In [1]: import numpy as np

In [2]: import numpy.linalg as la

In [3]: np.set_printoptions(precision=2, suppress=True, linewidth=140, floatmode="fixed")

In [4]: W0 = np.load("m.npy")

In [5]: W0
Out[5]: 
array([[ 2, -1,  3,  3, -3,  3,  3, -3,  1,  3,  1],
       [-1,  2,  1, -3, -2,  1, -9,  1,  3,  2, -3],
       [ 2, -2,  3, -2,  3,  0,  0,  1,  0, -3,  0],
       [ 3,  2, -1, -3,  1, -2,  6, -1, -3,  3,  2],
       [-1,  3,  0,  3,  0,  2, -3,  1,  2, -2, -1],
       [-1,  2,  2, -1,  2, -3,  0, -3,  3,  3,  0],
       [ 1,  3, -1,  0,  3, -2, -3,  1, -2,  0, -1],
       [-2, -3, -3,  2,  1,  3, -3,  2, -3, -1, -1],
       [ 3, -1,  0,  2,  0,  2,  3,  3, -2,  1,  1],
       [ 0,  0,  0, -3, -1,  0,  0,  3,  3,  3,  0]])

In [6]: r0, g = W0[3], W0[7]

In [7]: r0 @ r0
Out[7]: np.int64(87)

In [8]: r0 @ g
Out[8]: np.int64(-36)

In [9]: pr = (r0 @ g) / (r0 @ r0) * r0

In [10]: (g - pr) @ r0
Out[10]: np.float64(0.0)

In [11]: la.matrix_rank(np.outer(r0, g))
Out[11]: np.int64(1)

In [12]: np.round(la.norm(r0 + g) ** 2 + la.norm(r0 - g) ** 2, 2)
Out[12]: np.float64(294.0)

In [13]: pr
Out[13]: array([-1.24, -0.83,  0.41,  1.24, -0.41,  0.83, -2.48,  0.41,  1.24, -1.24, -0.83])

In [14]: U, s, VT = la.svd(W0)

In [15]: s
Out[15]: array([14.82, 11.13,  9.43,  7.16,  6.50,  5.51,  4.43,  3.47,  1.68,  0.15])

In [16]: np.argmax(s[:-1] / (s[1:] + 1e-6)) + 1
Out[16]: np.int64(9)

In [17]: A2 = U[:, :9] @ np.diag(s[:9]) @ VT[:9]

In [18]: round(float(la.norm(W0 - A2, 2)), 2), np.round(s[9], 2)
Out[18]: (0.15, np.float64(0.15))

In [19]: la.matrix_rank(W0, rtol=0.05)
Out[19]: np.int64(9)

In [20]: la.matrix_rank(A2)
Out[20]: np.int64(9)

In [21]: round(np.abs(W0 - A2).max(), 2)
Out[21]: np.float64(0.05)

In [22]: la.cond(W0) > 100
Out[22]: np.False_

In [23]: [round(float(x), 2) for x in la.svd(W0, compute_uv=False)[:3]]
Out[23]: [14.82, 11.13, 9.43]

In [24]: np.argsort(-la.norm(W0, axis=0).round(6), kind="stable")[:3]
Out[24]: array([6, 3, 8])

In [25]: x = np.array([-1, 3, 1, 3, -1, 3, -1, 3, -3, 3, 1])

In [26]: a = np.maximum(W0 @ x, 0)

In [27]: a
Out[27]: array([14, 10,  0,  0, 18,  0,  9, 18, 22,  1])

In [28]: A2 = W0[0, 0] * W0[1:] - np.outer(W0[1:, 0], W0[0])

In [29]: A2
Out[29]: 
array([[  0,   3,   5,  -3,  -7,   5, -15,  -1,   7,   7,  -5],
       [  0,  -2,   0, -10,  12,  -6,  -6,   8,  -2, -12,  -2],
       [  0,   7, -11, -15,  11, -13,   3,   7,  -9,  -3,   1],
       [  0,   5,   3,   9,  -3,   7,  -3,  -1,   5,  -1,  -1],
       [  0,   3,   7,   1,   1,  -3,   3,  -9,   7,   9,   1],
       [  0,   7,  -5,  -3,   9,  -7,  -9,   5,  -5,  -3,  -3],
       [  0,  -8,   0,  10,  -4,  12,   0,  -2,  -4,   4,   0],
       [  0,   1,  -9,  -5,   9,  -5,  -3,  15,  -7,  -7,  -1],
       [  0,   0,   0,  -6,  -2,   0,   0,   6,   6,   6,   0]])

In [30]: W0[:, 0] / W0[0, 0]
Out[30]: array([ 1.00, -0.50,  1.00,  1.50, -0.50, -0.50,  0.50, -1.00,  1.50,  0.00])

In [31]: np.flatnonzero(~A2.round(6).any(axis=1))
Out[31]: array([], dtype=int64)
